$ python3 -q
>>> import numpy as np
>>> np.set_printoptions(precision=3, suppress=True, linewidth=200, sign=" ")
>>> M = np.array([[2, 2, -5, 0, 0, -4, -3, 1],
...     [1, 2, 2, -5, 0, 0, -4, -3],
...     [-3, 1, 2, 2, -5, 0, 0, -4],
...     [-4, -3, 1, 2, 2, -5, 0, 0],
...     [0, -4, -3, 1, 2, 2, -5, 0],
...     [0, 0, -4, -3, 1, 2, 2, -5],
...     [-5, 0, 0, -4, -3, 1, 2, 2],
...     [2, -5, 0, 0, -4, -3, 1, 2]])
>>> r0 = np.array([2, 3, 0])
>>> np.cross(M[1, :3], M[7, :3])
array([10,  4, -9])
>>> np.polyval(r0, M[1])
array([  5,  14,  14,  35,   0,   0,  20,   9])
>>> np.correlate(M[1], M[7], "full")
array([  2,   5,   3, -18, -19,   7,   7, -18,   3,  54,   2,   0,  20,   7,  -6])
>>> np.convolve(M[1], r0)
array([  2,   7,  10,  -4, -15,   0,  -8, -18,  -9,   0])
>>> (M - M.T) / 2
array([[ 0. ,  0.5, -1. ,  2. ,  0. , -2. ,  1. , -0.5],
       [-0.5,  0. ,  0.5, -1. ,  2. ,  0. , -2. ,  1. ],
       [ 1. , -0.5,  0. ,  0.5, -1. ,  2. ,  0. , -2. ],
       [-2. ,  1. , -0.5,  0. ,  0.5, -1. ,  2. ,  0. ],
       [ 0. , -2. ,  1. , -0.5,  0. ,  0.5, -1. ,  2. ],
       [ 2. ,  0. , -2. ,  1. , -0.5,  0. ,  0.5, -1. ],
       [-1. ,  2. ,  0. , -2. ,  1. , -0.5,  0. ,  0.5],
       [ 0.5, -1. ,  2. ,  0. , -2. ,  1. , -0.5,  0. ]])
>>> np.allclose(M @ M.T, M.T @ M)
True
>>> np.sort(np.abs(np.linalg.eigvals(M)))
array([  5.   ,   6.272,   6.272,   7.   ,   7.117,   7.117,  10.44 ,  10.44 ])
>>> assert M == M.T
Traceback (most recent call last):
  File "<python-input-11>", line 1, in <module>
    assert M == M.T
           ^^^^^^^^
ValueError: The truth value of an array with more than one element is ambiguous. Use a.any() or a.all()
>>> np.trace(M)
np.int64(16)
>>> np.allclose(M @ M.T, M.T @ M)
True
>>> np.fft.fft(M[0])
array([-7.  +0.j   ,  6.95-1.536j, 10.  +3.j   , -2.95-5.536j, -5.  +0.j   , -2.95+5.536j, 10.  -3.j   ,  6.95+1.536j])
>>> x0 = np.array([3, -3, 2, -3, -1, 3, 3, -1])
>>> rhs = M @ x0
>>> rhs
array([-32,   7,  -5, -24,  -8,  17,   7,  17])
>>> np.round(np.linalg.solve(M.T, M[3]), 3) + 0
array([ 0.,  0.,  0.,  1.,  0.,  0.,  0.,  0.])
>>> np.linalg.solve(M, rhs)
array([ 3., -3.,  2., -3., -1.,  3.,  3., -1.])
>>> x0 = np.array([3, 0, 3, -3, -4, -1, -5, 5])
>>> h = np.maximum(M @ x0, 0)
>>> np.maximum(M @ x0, 0) - np.maximum(-M @ x0, 0)
array([ 15,  29,  -9, -18,   3, -44,   8,  30])
>>> np.maximum(M @ (3 * x0), 0)
array([ 45,  87,   0,   0,   9,   0,  24,  90])
>>> np.flatnonzero(h > 1e-9)
array([ 0,  1,  4,  6,  7])
>>> np.tanh(M @ x0)
array([ 1.   ,  1.   , -1.   , -1.   ,  0.995, -1.   ,  1.   ,  1.   ])
>>> mat = np.loadtxt("test16.csv", delimiter=",")
>>> mat.round(3) + 0
array([[  9.152,  -1.266,  -9.346,   2.133,   9.346],
       [  8.135,  -1.488,  -8.036,   1.929,   8.036],
       [  7.617,  -1.59 ,  -7.376,   1.822,   7.376],
       [  4.478,  -1.99 ,  -3.545,   1.118,   3.545],
       [  3.59 ,  -1.992,  -2.545,   0.896,   2.545],
       [  3.446,  -1.984,  -2.388,   0.859,   2.388],
       [  3.324,  -1.976,  -2.258,   0.827,   2.258],
       [  2.498,  -1.863,  -1.413,   0.605,   1.413],
       [  2.133,  -1.771,  -1.071,   0.503,   1.071],
       [  0.375,  -0.538,  -0.018,   0.033,   0.018],
       [  0.362,  -0.522,  -0.016,   0.031,   0.016],
       [  0.164,  -0.244,  -0.002,   0.007,   0.002],
       [  0.086,  -0.129,   0.   ,   0.002,   0.   ],
       [ -0.264,   0.387,   0.007,   0.017,  -0.007],
       [ -0.272,   0.398,   0.007,   0.018,  -0.007],
       [ -0.743,   0.966,   0.112,   0.112,  -0.112],
       [ -2.179,   1.785,   1.113,   0.516,  -1.113],
       [ -2.236,   1.8  ,   1.165,   0.532,  -1.165],
       [ -3.794,   1.998,   2.77 ,   0.948,  -2.77 ],
       [ -5.066,   1.954,   4.234,   1.258,  -4.234],
       [ -5.268,   1.936,   4.475,   1.306,  -4.475],
       [ -5.685,   1.893,   4.976,   1.401,  -4.976],
       [ -7.305,   1.648,   6.981,   1.756,  -6.981],
       [ -7.63 ,   1.588,   7.393,   1.824,  -7.393],
       [-16.211,  -0.732,  18.786,   3.397, -18.786]])
>>> cent = mat[[22, 13]].astype(float)
>>> for _ in range(3):
...     lab = np.linalg.norm(mat[:, None] - cent, axis=-1).argmin(axis=1)
...     cent = np.array([mat[lab == j].mean(axis=0) for j in range(2)])
... 
>>> lab
array([ 1,  1,  1,  1,  1,  1,  1,  1,  1,  1,  1,  1,  1,  1,  1,  1,  1,  1,  0,  0,  0,  0,  0,  0,  0])
>>> np.abs(cent[1] - cent[0]).argmax()
np.int64(0)
>>> np.bincount(lab)
array([  7,  18])
>>> cent[1] - cent[0]
array([ 9.483, -2.137, -9.066, -1.034,  9.066])
